% python3 -q
>>> import numpy as np
>>> import numpy.linalg as la
>>> np.set_printoptions(precision=2, suppress=True, linewidth=100, sign=" ")
>>> def tidy(a):
...     return np.round(a, 2) + 0
... 
>>> M = np.diag(np.array([2, 3, 3, -2, -3, -3, 0])) + -3 * np.eye(7, k=1) + -3 * np.eye(7, k=-1)
>>> M
array([[ 2., -3.,  0.,  0.,  0.,  0.,  0.],
       [-3.,  3., -3.,  0.,  0.,  0.,  0.],
       [ 0., -3.,  3., -3.,  0.,  0.,  0.],
       [ 0.,  0., -3., -2., -3.,  0.,  0.],
       [ 0.,  0.,  0., -3., -3., -3.,  0.],
       [ 0.,  0.,  0.,  0., -3., -3., -3.],
       [ 0.,  0.,  0.,  0.,  0., -3.,  0.]])
>>> left, sig, Vh = la.svd(M)
>>> tidy(sig)
array([ 7.58,  7.38,  4.29,  3.64,  2.42,  1.57,  0.  ])
>>> out = left[:, :6] @ np.diag(sig[:6]) @ Vh[:6]
>>> tidy(la.norm(M - out) / la.norm(M))
np.float64(0.0)
>>> la.matrix_rank(M, rtol=0.05)
np.int64(6)
>>> tidy(np.abs(M - out).max())
np.float64(0.0)
>>> tidy(out)
array([[ 2., -3.,  0.,  0.,  0.,  0.,  0.],
       [-3.,  3., -3.,  0.,  0.,  0.,  0.],
       [ 0., -3.,  3., -3.,  0.,  0.,  0.],
       [ 0.,  0., -3., -2., -3.,  0.,  0.],
       [ 0.,  0.,  0., -3., -3., -3.,  0.],
       [ 0.,  0.,  0.,  0., -3., -3., -3.],
       [ 0.,  0.,  0.,  0.,  0., -3.,  0.]])
>>> tidy(M @ la.pinv(M) @ M)
array([[ 2., -3.,  0.,  0.,  0.,  0.,  0.],
       [-3.,  3., -3.,  0.,  0.,  0.,  0.],
       [ 0., -3.,  3., -3.,  0.,  0.,  0.],
       [ 0.,  0., -3., -2., -3.,  0.,  0.],
       [ 0.,  0.,  0., -3., -3., -3.,  0.],
       [ 0.,  0.,  0.,  0., -3., -3., -3.],
       [ 0.,  0.,  0.,  0.,  0., -3.,  0.]])
>>> tidy(np.trace(la.pinv(M) @ M))
np.float64(6.0)
>>> la.lstsq(M[:-1].T, M[-1])[2]
np.int32(6)
>>> np.allclose(M[:-1].T @ la.lstsq(M[:-1].T, M[-1])[0], M[-1])
True
>>> try:
...     la.inv(M)
... except la.LinAlgError as e:
...     print(repr(e))
... 
LinAlgError('Singular matrix')
>>> mat = np.load("run12.npy")
>>> print(mat)
[[ 5.  0.  0.  0.  0.  4.  4.]
 [ 0.  5.  0.  4.  0.  0.  0.]
 [ 0.  0.  5.  0.  4.  0.  0.]
 [ 0.  4.  0.  5.  0.  0.  0.]
 [ 0.  0.  4.  0.  5.  0.  0.]
 [ 4.  0.  0.  0.  0.  5.  4.]
 [ 4.  0.  0.  0.  0.  4.  5.]]
>>> out = mat / la.norm(mat, axis=1, keepdims=True)
>>> G = out @ out.T
>>> tidy(G)
array([[ 1.  ,  0.  ,  0.  ,  0.  ,  0.  ,  0.98,  0.98],
       [ 0.  ,  1.  ,  0.  ,  0.98,  0.  ,  0.  ,  0.  ],
       [ 0.  ,  0.  ,  1.  ,  0.  ,  0.98,  0.  ,  0.  ],
       [ 0.  ,  0.98,  0.  ,  1.  ,  0.  ,  0.  ,  0.  ],
       [ 0.  ,  0.  ,  0.98,  0.  ,  1.  ,  0.  ,  0.  ],
       [ 0.98,  0.  ,  0.  ,  0.  ,  0.  ,  1.  ,  0.98],
       [ 0.98,  0.  ,  0.  ,  0.  ,  0.  ,  0.98,  1.  ]])
>>> print(tidy(G[1]))
[ 0.    1.    0.    0.98  0.    0.    0.  ]
>>> np.degrees(np.arccos(np.clip(G[1, 6], -1, 1)))
np.float64(90.0)
>>> x = np.array([1, -2, 2, 1, 0, -1, 1])
>>> h1 = np.maximum(mat @ x, 0)
>>> np.maximum(mat @ (3 * x), 0)
array([ 15.,   0.,  30.,   0.,  24.,   9.,  15.])
>>> tidy(np.tanh(mat @ x))
array([ 1., -1.,  1., -1.,  1.,  1.,  1.])
>>> h1
array([  5.,   0.,  10.,   0.,   8.,   3.,   5.])
